% python3 -q
>>> import numpy as np
>>> from numpy import linalg as LA
>>> np.set_printoptions(suppress=True, linewidth=120)
>>> W0 = np.loadtxt("case10.csv", delimiter=",")
>>> print(W0)
[[-2.  0.  0.  0.  0.  0.]
 [ 0. -1.  0.  0.  0.  0.]
 [ 0.  0. -2.  0.  0.  0.]
 [ 0.  0.  0. -2.  0.  0.]
 [ 0.  0.  0.  0.  2.  0.]
 [ 0.  0.  0.  0.  0.  2.]]
>>> # 6 blocks once reordered
>>> ev, V = LA.eigh(W0)
>>> print(np.round(LA.eigvalsh(W0 @ W0), 1))
[1. 4. 4. 4. 4. 4.]
>>> print(np.round(LA.svd(W0, compute_uv=False), 1))
[2. 2. 2. 2. 2. 1.]
>>> print((ev > 1e-8).sum(), (ev < -1e-8).sum())
2 4
>>> print(V @ np.diag(ev) @ V.T)
[[-2.  0.  0.  0.  0.  0.]
 [ 0. -1.  0.  0.  0.  0.]
 [ 0.  0. -2.  0.  0.  0.]
 [ 0.  0.  0. -2.  0.  0.]
 [ 0.  0.  0.  0.  2.  0.]
 [ 0.  0.  0.  0.  0.  2.]]
>>> print(ev.sum(), np.trace(W0))
-3.0 -3.0
>>> print(V.T @ V)
[[1. 0. 0. 0. 0. 0.]
 [0. 1. 0. 0. 0. 0.]
 [0. 0. 1. 0. 0. 0.]
 [0. 0. 0. 1. 0. 0.]
 [0. 0. 0. 0. 1. 0.]
 [0. 0. 0. 0. 0. 1.]]
>>> print(np.round(LA.eigvalsh(W0 + -3 * np.eye(6)), 1))
[-5. -5. -5. -4. -1. -1.]
>>> print(ev)
[-2. -2. -2. -1.  2.  2.]
>>> print(round(float(LA.det(W0)), 1))
32.0
>>> print(np.round(np.sort(LA.eigvals(W0).real), 1))
[-2. -2. -2. -1.  2.  2.]
>>> print((LA.matrix_power((W0 != 0) + (W0.T != 0) + np.eye(6), 6) > 0).astype(int))
[[1 0 0 0 0 0]
 [0 1 0 0 0 0]
 [0 0 1 0 0 0]
 [0 0 0 1 0 0]
 [0 0 0 0 1 0]
 [0 0 0 0 0 1]]
>>> print(round(LA.norm(W0[5] - W0[4]), 1))
2.8
>>> print(np.round(LA.norm(W0, 2), 1))
2.0
>>> M2 = W0 / LA.norm(W0, axis=1, keepdims=True)
>>> G = M2 @ M2.T
>>> print((np.abs(G) > 0.9).astype(int))
[[1 0 0 0 0 0]
 [0 1 0 0 0 0]
 [0 0 1 0 0 0]
 [0 0 0 1 0 0]
 [0 0 0 0 1 0]
 [0 0 0 0 0 1]]
>>> print(np.round(LA.norm(M2, axis=1), 1))
[1. 1. 1. 1. 1. 1.]
>>> print(np.degrees(np.arccos(np.clip(G[3, 5], -1, 1))))
90.0
>>> print(G[3])
[0. 0. 0. 1. 0. 0.]
>>> print(np.argwhere(np.triu(np.abs(G) > 0.95, 1)))
[]
